$ python -q
>>> import numpy as np
>>> np.set_printoptions(suppress=True, linewidth=140)
>>> def rd(a):
...     return np.round(a, 1) + 0
... 
>>> u = np.array([-2, -2, 1, 2, 0, 1]) + 0.5
>>> E = np.eye(6) - 2 * np.outer(u, u) / (u @ u)
>>> rd(E)
array([[ 0.7, -0.3,  0.3,  0.5,  0.1,  0.3],
       [-0.3,  0.7,  0.3,  0.5,  0.1,  0.3],
       [ 0.3,  0.3,  0.7, -0.5, -0.1, -0.3],
       [ 0.5,  0.5, -0.5,  0.2, -0.2, -0.5],
       [ 0.1,  0.1, -0.1, -0.2,  1. , -0.1],
       [ 0.3,  0.3, -0.3, -0.5, -0.1,  0.7]])
>>> q, r_ = np.linalg.qr(E)
>>> rd(q.T @ q)
array([[1., 0., 0., 0., 0., 0.],
       [0., 1., 0., 0., 0., 0.],
       [0., 0., 1., 0., 0., 0.],
       [0., 0., 0., 1., 0., 0.],
       [0., 0., 0., 0., 1., 0.],
       [0., 0., 0., 0., 0., 1.]])
>>> rd(q)
array([[-0.7,  0.3, -0.3,  0.5, -0.1,  0.3],
       [ 0.3, -0.7, -0.3,  0.5, -0.1,  0.3],
       [-0.3, -0.3, -0.7, -0.5,  0.1, -0.3],
       [-0.5, -0.5,  0.5,  0.2,  0.2, -0.5],
       [-0.1, -0.1,  0.1, -0.2, -1. , -0.1],
       [-0.3, -0.3,  0.3, -0.5,  0.1,  0.7]])
>>> rd(r_)
array([[-1.,  0.,  0.,  0.,  0.,  0.],
       [ 0., -1.,  0.,  0.,  0.,  0.],
       [ 0.,  0., -1.,  0.,  0.,  0.],
       [ 0.,  0.,  0.,  1.,  0.,  0.],
       [ 0.,  0.,  0.,  0., -1.,  0.],
       [ 0.,  0.,  0.,  0.,  0.,  1.]])
>>> np.trace(q @ q.T)
np.float64(6.0)
>>> rd(np.abs(np.diag(r_)))
array([1., 1., 1., 1., 1., 1.])
>>> rng = np.random.default_rng(37)
>>> idx = rng.permutation(6)
>>> idx
array([3, 5, 1, 0, 4, 2])
>>> out = q[idx][:, idx]
>>> np.allclose(out, q)
False
>>> rd(np.linalg.det(out)), rd(np.linalg.det(q[idx]))
(np.float64(-1.0), np.float64(1.0))
>>> rd(np.sort(np.abs(np.linalg.eigvals(out))))
array([1., 1., 1., 1., 1., 1.])
>>> rd(np.trace(out))
np.float64(-2.2)
>>> ev, V = np.linalg.eigh(E)
>>> x = np.array([1, -4, 4, -3, 5, 1])
>>> rd(np.linalg.eigvalsh(E[1:, 1:]))
array([-0.7,  1. ,  1. ,  1. ,  1. ])
>>> rd(x @ E @ x / (x @ x)), rd(ev[0]), rd(ev[-1])
(np.float64(0.9), np.float64(-1.0), np.float64(1.0))
>>> rd(V * np.maximum(ev, 0) @ V.T)
array([[ 0.9, -0.1,  0.1,  0.2,  0. ,  0.1],
       [-0.1,  0.9,  0.1,  0.2,  0. ,  0.1],
       [ 0.1,  0.1,  0.9, -0.2,  0. , -0.1],
       [ 0.2,  0.2, -0.2,  0.6, -0.1, -0.2],
       [ 0. ,  0. ,  0. , -0.1,  1. ,  0. ],
       [ 0.1,  0.1, -0.1, -0.2,  0. ,  0.9]])
>>> rd(np.abs(E).sum(axis=1).max()), rd(np.abs(ev).max())
(np.float64(2.3), np.float64(1.0))
>>> out = np.array([[1, 0, 3], [4, 2, 4], [4, 4, 4], [1, 5, 0], [2, 0, 4], [0, 1, 4]])
>>> np.linalg.matrix_rank(np.vstack([E, out.T]))
np.int64(6)
>>> rd(np.einsum("ik,kj->ij", E, out))
array([[ 1.4,  3.3,  3.7],
       [ 4.4,  5.3,  4.7],
       [ 3.6,  0.7,  3.3],
       [ 0.4, -0.5, -1.1],
       [ 1.9, -1.1,  3.8],
       [-0.4, -2.3,  3.3]])
>>> np.vstack([E, out.T]).shape
(9, 6)
>>> rd(E @ out)
array([[ 1.4,  3.3,  3.7],
       [ 4.4,  5.3,  4.7],
       [ 3.6,  0.7,  3.3],
       [ 0.4, -0.5, -1.1],
       [ 1.9, -1.1,  3.8],
       [-0.4, -2.3,  3.3]])
>>> rd(out.T @ E.T)
array([[ 1.4,  4.4,  3.6,  0.4,  1.9, -0.4],
       [ 3.3,  5.3,  0.7, -0.5, -1.1, -2.3],
       [ 3.7,  4.7,  3.3, -1.1,  3.8,  3.3]])
>>> rd(np.einsum("ij->j", E))
array([1.6, 1.6, 0.4, 0. , 0.8, 0.4])
>>> ang = np.radians(45)
>>> r_ = np.eye(6)
>>> r_[4, 4] = r_[5, 5] = np.cos(ang)
>>> r_[4, 5], r_[5, 4] = -np.sin(ang), np.sin(ang)
>>> rd(r_)
array([[ 1. ,  0. ,  0. ,  0. ,  0. ,  0. ],
       [ 0. ,  1. ,  0. ,  0. ,  0. ,  0. ],
       [ 0. ,  0. ,  1. ,  0. ,  0. ,  0. ],
       [ 0. ,  0. ,  0. ,  1. ,  0. ,  0. ],
       [ 0. ,  0. ,  0. ,  0. ,  0.7, -0.7],
       [ 0. ,  0. ,  0. ,  0. ,  0.7,  0.7]])
>>> out = E @ r_.T
>>> np.allclose(E @ E.T, out @ out.T)
True
>>> rd(np.linalg.det(r_)), rd(np.trace(r_))
(np.float64(1.0), np.float64(5.4))
>>> F = np.load("sample7.npy")
>>> F
array([[ 0.4,  1.3,  2.1],
       [ 0.8, -0.2, -1. ],
       [-1.6, -0.3, -0.7],
       [-0.2, -0.5,  1.1],
       [-2. , -1.3, -0.5],
       [ 1.3,  1.2,  0.9],
       [ 0.5,  0.3, -0.6],
       [ 2. , -0.5,  0.6],
       [ 1.2, -1.3, -1.4],
       [-1.3, -0.1, -0.7],
       [ 0.4,  1.2,  0.2],
       [ 1. ,  2.6,  0.4],
       [ 1.3, -0.9, -1.7],
       [-0.2, -0.1,  2. ],
       [-0.2, -0.1, -1. ],
       [-0.2,  0. ,  0.2],
       [ 0.9, -0.8, -0.1],
       [ 0.4,  1.1, -1.6],
       [ 1.4,  0.6,  0.3],
       [-0.2,  2.3,  0.9],
       [-1. ,  0.5, -0.4],
       [-0.2, -1.2,  0.7],
       [-0.5,  0.1,  0.6],
       [ 1.7, -0.6, -1.1],
       [-0.7,  0.2,  1.7],
       [ 0.1, -1.8, -0.2],
       [-1.1, -0.6,  1. ],
       [ 0.7, -1.1,  0. ],
       [ 1.6,  1.4, -0.7],
       [ 0.3, -0.5,  0.9],
       [ 0.6, -0.1, -0.4],
       [-0.9,  0.5, -0.6],
       [-0.6, -0.3, -0.3],
       [-0.8,  1.5, -0.2],
       [ 1.9, -1.4, -1.2],
       [-0.2,  0.3, -2.1],
       [ 0.5, -0.4, -0.6],
       [-2.1,  0.9, -3.3],
       [-0.7,  2.1,  1.9]])
>>> basis = F[[27, 22]].astype(float)
>>> for _ in range(4):
...     idx = np.linalg.norm(F[:, None] - basis, axis=-1).argmin(axis=1)
...     basis = np.array([F[idx == j].mean(axis=0) for j in range(2)])
... 
>>> idx
array([1, 0, 1, 1, 1, 1, 0, 0, 0, 1, 1, 1, 0, 1, 0, 1, 0, 0, 0, 1, 1, 1, 1, 0, 1, 0, 1, 0, 0, 1, 0, 1, 1, 1, 0, 0, 0, 1, 1])
>>> np.bincount(idx)
array([17, 22])
>>> np.abs(basis[1] - basis[0]).argmax()
np.int64(0)
>>> Ac = (F - F.mean(axis=0)) / F.std(axis=0)
>>> np.argwhere(np.abs(Ac) > 2)
array([[ 4,  0],
       [11,  1],
       [19,  1],
       [37,  0],
       [37,  2]])
>>> c = np.linalg.lstsq(np.delete(Ac, 1, axis=1), Ac[:, 1])[0]
>>> rd(1 - np.var(Ac[:, 1] - np.delete(Ac, 1, axis=1) @ c))
np.float64(0.0)
>>> Ac = F - F.mean(axis=1)
Traceback (most recent call last):
  File "<python-input-52>", line 1, in <module>
    Ac = F - F.mean(axis=1)
         ~~^~~~~~~~~~~~~~~~
ValueError: operands could not be broadcast together with shapes (39,3) (39,) 
>>> Ac = F - F.mean(axis=0)
>>> U, sig, VT = np.linalg.svd(Ac, full_matrices=False)
>>> np.linalg.matrix_rank(Ac)
np.int64(3)
>>> np.abs(VT[0]).argmax()
np.int64(2)
>>> np.abs(U[:, 0]).argmax()
np.int64(38)
>>> rd(np.abs(VT[-1]))
array([0.4, 0.8, 0.5])
>>> u = np.array([1, 2, -2])
>>> rd(np.correlate(F[14], F[18], "full"))
array([-0.1, -0.2, -0.6, -0.7, -1.4])
>>> rd(np.polyval(u, F[14]))
array([-2.4, -2.2, -3. ])
>>> blk = np.stack([F, 4 * F, F[::-1]])
>>> rd(np.linalg.norm(blk, axis=(1, 2)))
array([11.7, 46.8, 11.7])
>>> np.linalg.matrix_rank(blk)
array([3, 3, 3])
>>> np.linalg.matrix_rank(blk.reshape(3, -1))
np.int64(2)
>>> blk.shape
(3, 39, 3)
>>> (blk @ F.T).shape
(3, 39, 39)
>>> J = np.loadtxt("m.csv", delimiter=",")
>>> J
array([[-3., -2.,  2.,  0.],
       [16.,  9., -4.,  4.],
       [ 4.,  2.,  3.,  4.],
       [-4., -2.,  0., -1.]])
>>> ev, V = np.linalg.eig(J)
>>> rd(np.sort(np.linalg.eigvals(np.linalg.inv(J))))
array([0.3, 0.3, 1. , 1. ])
>>> rd(J @ V[:, 0] - ev[0] * V[:, 0])
array([0., 0., 0., 0.])
>>> rd(ev)
array([1., 3., 1., 3.])
>>> rd(np.prod(ev))
np.float64(9.0)
>>> rd(np.sort(np.linalg.eigvals(J.T)))
array([1., 1., 3., 3.])
>>> out = np.linalg.inv(J)
>>> rd(np.linalg.slogdet(J)[0])
np.float64(1.0)
>>> rd(np.linalg.cond(J))
np.float64(141.7)
>>> np.allclose(out, J.T)
False
>>> rd(J @ out)
array([[1., 0., 0., 0.],
       [0., 1., 0., 0.],
       [0., 0., 1., 0.],
       [0., 0., 0., 1.]])
>>> rd(np.linalg.det(J) * np.linalg.det(out))
np.float64(1.0)
>>> out = J[0, 0] * J[1:] - np.outer(J[1:, 0], J[0])
>>> out
array([[  0.,   5., -20., -12.],
       [  0.,   2., -17., -12.],
       [  0.,  -2.,   8.,   3.]])
>>> np.linalg.matrix_rank(out), np.linalg.matrix_rank(J)
(np.int64(3), np.int64(4))
>>> rd(J[:, 0] / J[0, 0])
array([ 1. , -5.3, -1.3,  1.3])
>>> u = np.array([2, -2])
>>> np.cross(J[3, :3], J[1, :3])
array([  8., -16.,  -4.])
>>> idx = rng.permutation(6)
>>> idx
array([3, 0, 5, 2, 4, 1])
>>> out = E[idx][:, idx]
>>> np.trace(out)
np.float64(4.0)
>>> rd(np.linalg.det(out)), rd(np.linalg.det(E[idx]))
(np.float64(-1.0), np.float64(-1.0))
>>> np.allclose(out, E)
False
>>> feats = np.loadtxt("block11.csv", delimiter=",")
>>> feats
array([[ 3.,  0.,  0.,  0.,  0.],
       [ 0., -2.,  0.,  0.,  0.],
       [ 0.,  0., -3.,  0.,  0.],
       [ 0.,  0.,  0., -2.,  0.],
       [ 0.,  0.,  0.,  0., -2.]])
>>> # splits into 5 blocks
>>> rd(np.sort(np.linalg.eigvals(feats)))
array([-3., -2., -2., -2.,  3.])
>>> [int(np.linalg.matrix_rank(np.linalg.matrix_power(feats, p))) for p in range(1, 6)]
[5, 5, 5, 5, 5]
>>> u = np.array([2, 2, 2, 0, 4])
>>> out = feats + np.outer(u, np.eye(5)[1])
>>> out
array([[ 3.,  2.,  0.,  0.,  0.],
       [ 0.,  0.,  0.,  0.,  0.],
       [ 0.,  2., -3.,  0.,  0.],
       [ 0.,  0.,  0., -2.,  0.],
       [ 0.,  4.,  0.,  0., -2.]])
>>> rd(np.linalg.det(out) / np.linalg.det(feats)), rd(1 + np.linalg.solve(feats, u)[1])
(np.float64(0.0), np.float64(0.0))
>>> np.linalg.matrix_rank(out - feats)
np.int64(1)
